% python3 -q
>>> import numpy as np
>>> np.set_printoptions(precision=1, suppress=True, linewidth=140, legacy="1.25")
>>> tidy = lambda a: np.round(a, 1) + 0
>>> Q, _ = np.linalg.qr(np.array([[-0.2, -0.3],
...     [-0.5, 0.3],
...     [-0.5, -0.3],
...     [-0.7, 0.1],
...     [-0.5, 0.4],
...     [-0.5, -2.2],
...     [0.2, -2.2],
...     [0.5, 0.0]]))
>>> m1 = Q @ Q.T
>>> tidy(m1)
array([[ 0. ,  0. ,  0.1,  0.1,  0. ,  0.1,  0. , -0.1],
       [ 0. ,  0.2,  0.1,  0.2,  0.2,  0. , -0.2, -0.1],
       [ 0.1,  0.1,  0.1,  0.2,  0.1,  0.2,  0. , -0.1],
       [ 0.1,  0.2,  0.2,  0.3,  0.2,  0.1, -0.1, -0.2],
       [ 0. ,  0.2,  0.1,  0.2,  0.2,  0. , -0.2, -0.1],
       [ 0.1,  0. ,  0.2,  0.1,  0. ,  0.6,  0.4, -0.1],
       [ 0. , -0.2,  0. , -0.1, -0.2,  0.4,  0.5,  0.1],
       [-0.1, -0.1, -0.1, -0.2, -0.1, -0.1,  0.1,  0.1]])
>>> tidy(np.linalg.norm(m1, 1)), tidy(np.linalg.norm(m1, np.inf))
(1.6, 1.6)
>>> tidy(np.linalg.norm(m1, 2))
1.0
>>> tidy(np.linalg.norm(m1[5] - m1[7]))
1.0
>>> tidy(np.linalg.norm(m1, "nuc"))
2.0
>>> tidy(np.linalg.norm(m1[5], 1)), tidy(np.linalg.norm(m1[5], np.inf))
(1.6, 0.6)
>>> tidy(np.linalg.norm(m1, axis=0))
array([0.2, 0.4, 0.4, 0.5, 0.4, 0.8, 0.7, 0.4])
>>> print(tidy(np.linalg.norm(m1, axis=1)))
[0.2 0.4 0.4 0.5 0.4 0.8 0.7 0.4]
>>> evals, evecs = np.linalg.eigh(m1)
>>> tidy(evecs.T @ evecs)
array([[1., 0., 0., 0., 0., 0., 0., 0.],
       [0., 1., 0., 0., 0., 0., 0., 0.],
       [0., 0., 1., 0., 0., 0., 0., 0.],
       [0., 0., 0., 1., 0., 0., 0., 0.],
       [0., 0., 0., 0., 1., 0., 0., 0.],
       [0., 0., 0., 0., 0., 1., 0., 0.],
       [0., 0., 0., 0., 0., 0., 1., 0.],
       [0., 0., 0., 0., 0., 0., 0., 1.]])
>>> print(tidy(np.linalg.svd(m1, compute_uv=False)))
[1. 1. 0. 0. 0. 0. 0. 0.]
>>> tidy(evecs @ np.diag(evals) @ evecs.T)
array([[ 0. ,  0. ,  0.1,  0.1,  0. ,  0.1,  0. , -0.1],
       [ 0. ,  0.2,  0.1,  0.2,  0.2,  0. , -0.2, -0.1],
       [ 0.1,  0.1,  0.1,  0.2,  0.1,  0.2,  0. , -0.1],
       [ 0.1,  0.2,  0.2,  0.3,  0.2,  0.1, -0.1, -0.2],
       [ 0. ,  0.2,  0.1,  0.2,  0.2,  0. , -0.2, -0.1],
       [ 0.1,  0. ,  0.2,  0.1,  0. ,  0.6,  0.4, -0.1],
       [ 0. , -0.2,  0. , -0.1, -0.2,  0.4,  0.5,  0.1],
       [-0.1, -0.1, -0.1, -0.2, -0.1, -0.1,  0.1,  0.1]])
